$ ipython --no-banner

In [1]: import numpy as np

In [2]: np.set_printoptions(precision=1, suppress=True, linewidth=100, legacy="1.25")

In [3]: K = np.loadtxt("arr.csv", delimiter=",")

In [4]: K
Out[4]: 
array([[ 4.,  1.,  7., -9.],
       [ 4.,  1.,  6.,  0.],
       [-1., -6., -4.,  6.],
       [-4., -1., -5., -9.]])

In [5]: # rank 3

In [6]: round(np.linalg.det(2 * K), 1), round(np.linalg.det(K), 1)
Out[6]: (0.0, 0.0)

In [7]: np.kron(np.eye(2, dtype=int), K)
Out[7]: 
array([[ 4.,  1.,  7., -9.,  0.,  0.,  0., -0.],
       [ 4.,  1.,  6.,  0.,  0.,  0.,  0.,  0.],
       [-1., -6., -4.,  6., -0., -0., -0.,  0.],
       [-4., -1., -5., -9., -0., -0., -0., -0.],
       [ 0.,  0.,  0., -0.,  4.,  1.,  7., -9.],
       [ 0.,  0.,  0.,  0.,  4.,  1.,  6.,  0.],
       [-0., -0., -0.,  0., -1., -6., -4.,  6.],
       [-0., -0., -0., -0., -4., -1., -5., -9.]])

In [8]: round(float(np.linalg.det(K[::-1])), 1)
Out[8]: 0.0

In [9]: round(np.linalg.eigvals(K).sum().real, 1)
Out[9]: -8.0

In [10]: U, s, vt = np.linalg.svd(K)

In [11]: vecs = vt[:(s > 1e-8).sum()]

In [12]: rng = np.random.default_rng(256251)

In [13]: x0 = K[1] + 3 * K[2] + rng.integers(2) * np.eye(4)[0]

In [14]: x0
Out[14]: array([  1., -17.,  -6.,  18.])

In [15]: np.round(vecs.T @ vecs, 1) + 0
Out[15]: 
array([[ 0.4, -0.1,  0.5,  0.1],
       [-0.1,  1. ,  0.1,  0. ],
       [ 0.5,  0.1,  0.7,  0. ],
       [ 0.1,  0. ,  0. ,  1. ]])

In [16]: round(np.linalg.norm(x0 - vecs.T @ vecs @ x0), 1)
Out[16]: 0.0

In [17]: proj = np.triu(np.array([[2, 0, 0, 1], [1, 2, 1, 0], [1, 1, 3, 3], [2, 3, 1, 2]]), 1) + np.eye(4)

In [18]: M2 = proj @ K @ np.linalg.inv(proj)

In [19]: M2
Out[19]: 
array([[  0.,   0.,   2., -24.],
       [  3.,  -5.,   7., -18.],
       [-13.,  -9., -10.,  22.],
       [ -4.,  -1.,  -4.,   7.]])

In [20]: np.round(np.linalg.det(M2), 1)
Out[20]: -0.0

In [21]: gram = K.T @ K

In [22]: np.round(np.linalg.eigvalsh(gram)[::-1], 1) + 0
Out[22]: array([242.6, 146.7,  22.6,   0. ])

In [23]: np.round(np.linalg.svd(K, compute_uv=False) ** 2, 1) + 0
Out[23]: array([242.6, 146.7,  22.6,   0. ])

In [24]: gram
Out[24]: 
array([[ 49.,  18.,  76.,  -6.],
       [ 18.,  39.,  42., -36.],
       [ 76.,  42., 126., -42.],
       [ -6., -36., -42., 198.]])

In [25]: np.diag(gram)
Out[25]: array([ 49.,  39., 126., 198.])

In [26]: np.allclose(gram, gram.T)
Out[26]: True

In [27]: M2 = np.array([[1, 3], [3, 1], [-1, 3], [3, 1]])

In [28]: M2 @ K
---------------------------------------------------------------------------
ValueError                                Traceback (most recent call last)
Cell In[28], line 1
----> 1 M2 @ K

ValueError: matmul: Input operand 1 has a mismatch in its core dimension 0, with gufunc signature (n?,k),(k,m?)->(n?,m?) (size 4 is different from 2)

In [29]: np.einsum("ij->j", K)
Out[29]: array([  3.,  -5.,   4., -12.])

In [30]: K @ M2
Out[30]: 
array([[-27.,  25.],
       [  1.,  31.],
       [  3., -15.],
       [-29., -37.]])

In [31]: np.vstack([K, M2.T]).shape
Out[31]: (6, 4)

In [32]: np.einsum("ik,kj->ji", K, M2)
Out[32]: 
array([[-27.,   1.,   3., -29.],
       [ 25.,  31., -15., -37.]])

In [33]: np.einsum("ik,kj->ij", K, M2)
Out[33]: 
array([[-27.,  25.],
       [  1.,  31.],
       [  3., -15.],
       [-29., -37.]])

In [34]: E = np.load("dump.npy")

In [35]: E
Out[35]: 
array([[3, 4, 5],
       [6, 7, 8]])

In [36]: U, s, vt = np.linalg.svd(E)

In [37]: s
Out[37]: array([14.1,  0.5])

In [38]: M2 = U[:, :1] @ np.diag(s[:1]) @ vt[:1]

In [39]: round(float(np.abs(E - M2).max()), 1)
Out[39]: 0.4

In [40]: np.linalg.matrix_rank(E, rtol=0.05)
Out[40]: 1

In [41]: np.linalg.cond(E) > 100
Out[41]: False

In [42]: np.argsort(-np.linalg.norm(E, axis=0).round(6), kind="stable")[:3]
Out[42]: array([2, 1, 0])

In [43]: M2 = np.array([[-8, 8], [2, 4]])

In [44]: C = np.kron(M2, E)

In [45]: C
Out[45]: 
array([[-24, -32, -40,  24,  32,  40],
       [-48, -56, -64,  48,  56,  64],
       [  6,   8,  10,  12,  16,  20],
       [ 12,  14,  16,  24,  28,  32]])

In [46]: C.shape
Out[46]: (4, 6)

In [47]: np.round(np.linalg.norm(C, 2), 1), np.round(np.linalg.norm(M2, 2) * np.linalg.norm(E, 2), 1)
Out[47]: (160.9, 160.9)

In [48]: def softmax(z):
    ...:     e = np.exp(z - z.max(axis=-1, keepdims=True))
    ...:     return e / e.sum(axis=-1, keepdims=True)
    ...: 

In [49]: np.round(softmax(C[2]), 1) + 0
Out[49]: array([0., 0., 0., 0., 0., 1.])

In [50]: np.round(softmax(10 * C[2]), 1) + 0
Out[50]: array([0., 0., 0., 0., 0., 1.])

In [51]: softmax(C).sum(axis=1)
Out[51]: array([1., 1., 1., 1.])

In [52]: scores = C @ C.T / np.sqrt(6)

In [53]: softmax(scores).round(6).argmax(axis=1)
Out[53]: array([1, 1, 3, 3])

In [54]: softmax(scores)[2] @ C
Out[54]: array([12., 14., 16., 24., 28., 32.])

In [55]: np.round(softmax(scores + np.triu(np.full(scores.shape, -np.inf), 1)), 1) + 0
Out[55]: 
array([[1., 0., 0., 0.],
       [0., 1., 0., 0.],
       [0., 1., 0., 0.],
       [0., 0., 0., 1.]])

In [56]: feats = np.array([[4.3, 6.2, -3.0, 3.4, 1.9, -3.7, -3.9],
    ...:     [11.2, 1.9, -0.2, 1.8, -0.1, 2.0, 0.8],
    ...:     [1.3, -0.4, 1.1, -0.1, 2.6, 1.7, -3.2],
    ...:     [7.1, 3.8, -1.2, 1.5, 2.7, 0.3, -2.9],
    ...:     [11.8, 4.8, -0.6, 3.5, 1.2, 1.3, -0.6],
    ...:     [7.1, -3.9, 4.1, -1.0, 0.9, 7.2, 2.5],
    ...:     [-12.9, -3.9, 1.9, -5.3, 2.0, -1.1, 2.1]])

In [57]: q, vecs = np.linalg.qr(feats[:, :1])[0], np.linalg.qr(feats[:, 1:])[0]

In [58]: s = np.linalg.svd(q.T @ vecs, compute_uv=False)

In [59]: s
Out[59]: array([1.])

In [60]: (s > 0.9).sum()
Out[60]: 1

In [61]: q, r_ = np.linalg.qr(feats)

In [62]: q.round(1) + 0
Out[62]: 
array([[-0.2,  0.6, -0.2,  0.2,  0.2,  0.4,  0.5],
       [-0.5, -0.1,  0.3, -0.6, -0.1,  0.6, -0.2],
       [-0.1, -0.1, -0.4,  0.2,  0.7,  0.2, -0.5],
       [-0.3,  0.2, -0.2, -0.6,  0.4, -0.6,  0.1],
       [-0.5,  0.2, -0.5,  0.2, -0.6, -0.1, -0.3],
       [-0.3, -0.7, -0.3,  0.1,  0.1,  0. ,  0.5],
       [ 0.5,  0. , -0.6, -0.5, -0.2,  0.2,  0. ]])

In [63]: np.round(q.T @ q, 1) + 0
Out[63]: 
array([[1., 0., 0., 0., 0., 0., 0.],
       [0., 1., 0., 0., 0., 0., 0.],
       [0., 0., 1., 0., 0., 0., 0.],
       [0., 0., 0., 1., 0., 0., 0.],
       [0., 0., 0., 0., 1., 0., 0.],
       [0., 0., 0., 0., 0., 1., 0.],
       [0., 0., 0., 0., 0., 0., 1.]])

In [64]: np.round(abs(r_[0, 0]), 1), round(np.linalg.norm(feats[:, 0]), 1)
Out[64]: (23.5, 23.5)

In [65]: q.shape, r_.shape
Out[65]: ((7, 7), (7, 7))

In [66]: np.allclose(r_.T @ r_, feats.T @ feats)
Out[66]: True

In [67]: r_
Out[67]: 
array([[-23.5,  -6.5,   1.1,  -6.3,  -1. ,  -3.9,   2.1],
       [  0. ,   8.2,  -5.3,   3.7,   1. ,  -7.5,  -4.8],
       [  0. ,   0. ,  -1.8,   1.4,  -3.9,  -1.7,   0.9],
       [  0. ,   0. ,   0. ,   1.8,  -1.3,   0.1,  -1. ],
       [  0. ,   0. ,   0. ,   0. ,   2.2,   0.4,  -4. ],
       [  0. ,   0. ,   0. ,   0. ,   0. ,  -0.7,   0.3],
       [  0. ,   0. ,   0. ,   0. ,   0. ,   0. ,   0.7]])

In [68]: M = np.load("test13.npy")

In [69]: M
Out[69]: 
array([[-0.3,  0.5,  0.8],
       [-0.9,  0.1, -0.4],
       [-0.2, -0.9,  0.4]])

In [70]: np.round(M.T @ M, 1) + 0
Out[70]: 
array([[1., 0., 0.],
       [0., 1., 0.],
       [0., 0., 1.]])

In [71]: np.round(M @ M.T, 1) + 0
Out[71]: 
array([[1., 0., 0.],
       [0., 1., 0.],
       [0., 0., 1.]])

In [72]: np.linalg.svd(M, compute_uv=False)
Out[72]: array([1., 1., 1.])

In [73]: round(M[:, 1] @ M[:, 0], 1)
Out[73]: -0.0

In [74]: f = np.array([2, 1])

In [75]: np.convolve(M[0], f)
Out[75]: array([-0.6,  0.7,  2.1,  0.8])

In [76]: softmax(E[0])
Out[76]: array([0.1, 0.2, 0.7])

In [77]: np.round(softmax(10 * E[0]), 1) + 0
Out[77]: array([0., 0., 1.])

In [78]: scores = E @ E.T / np.sqrt(3)

In [79]: softmax(scores).round(6).argmax(axis=1)
Out[79]: array([1, 1])

In [80]: np.round(softmax(scores), 1) + 0
Out[80]: 
array([[0., 1.],
       [0., 1.]])

In [81]: softmax(M[0])
Out[81]: array([0.2, 0.3, 0.5])

In [82]: np.round(softmax(10 * M[0]), 1) + 0
Out[82]: array([0., 0., 1.])

In [83]: scores = M @ M.T / np.sqrt(3)

In [84]: softmax(scores)
Out[84]: 
array([[0.5, 0.3, 0.3],
       [0.3, 0.5, 0.3],
       [0.3, 0.3, 0.5]])

In [85]: np.round(softmax(scores)[0] @ M, 1) + 0
Out[85]: array([-0.5,  0. ,  0.4])

In [86]: ang = np.sort(rng.uniform(-2, 2, 28))

In [87]: W0 = np.c_[ang, ang ** 2, ang ** 3] @ np.array([[0, 4, 4], [0, -1, 5], [-3, 0, -1]])

In [88]: W0.round(1) + 0
Out[88]: 
array([[ 16.1, -10.1,  13.7],
       [ 15. ,  -9.8,  12.7],
       [ 13.9,  -9.5,  11.9],
       [ 11.6,  -8.7,   9.9],
       [ 11.1,  -8.6,   9.5],
       [  7.4,  -7.2,   6.2],
       [  7. ,  -7.1,   5.9],
       [  2.5,  -4.6,   1.5],
       [  2.1,  -4.3,   1. ],
       [  0.5,  -2.4,  -0.6],
       [  0.3,  -2.2,  -0.7],
       [  0.1,  -1.5,  -0.7],
       [  0.1,  -1.4,  -0.7],
       [  0. ,  -1.1,  -0.7],
       [  0. ,  -0.6,  -0.5],
       [  0. ,  -0.1,  -0.1],
       [  0. ,   0. ,   0. ],
       [  0. ,   0.4,   0.5],
       [  0. ,   0.6,   0.7],
       [ -0.2,   1.4,   2.3],
       [ -0.2,   1.5,   2.6],
       [ -0.3,   1.6,   2.8],
       [ -0.6,   2. ,   3.9],
       [ -2.3,   2.8,   7.1],
       [ -8.2,   3.6,  12.6],
       [-10.5,   3.8,  14.1],
       [-11.1,   3.8,  14.5],
       [-13.2,   3.9,  15.6]])

In [89]: D = np.linalg.norm(W0[:, None] - W0[None], axis=-1)

In [90]: D[:5, :5]
Out[90]: 
array([[0. , 1.5, 2.9, 6.1, 6.7],
       [1.5, 0. , 1.4, 4.5, 5.2],
       [2.9, 1.4, 0. , 3.2, 3.8],
       [6.1, 4.5, 3.2, 0. , 0.7],
       [6.7, 5.2, 3.8, 0.7, 0. ]])

In [91]: (D + 1e9 * np.eye(28)).round(6).argmin(axis=1)
Out[91]: 
array([ 1,  2,  1,  4,  3,  6,  5,  8,  7, 10,  9, 12, 11, 12, 13, 16, 15, 18, 17, 20, 21, 20, 21,
       22, 25, 26, 25, 26])

In [92]: D.mean(axis=1).argmax()
Out[92]: 27
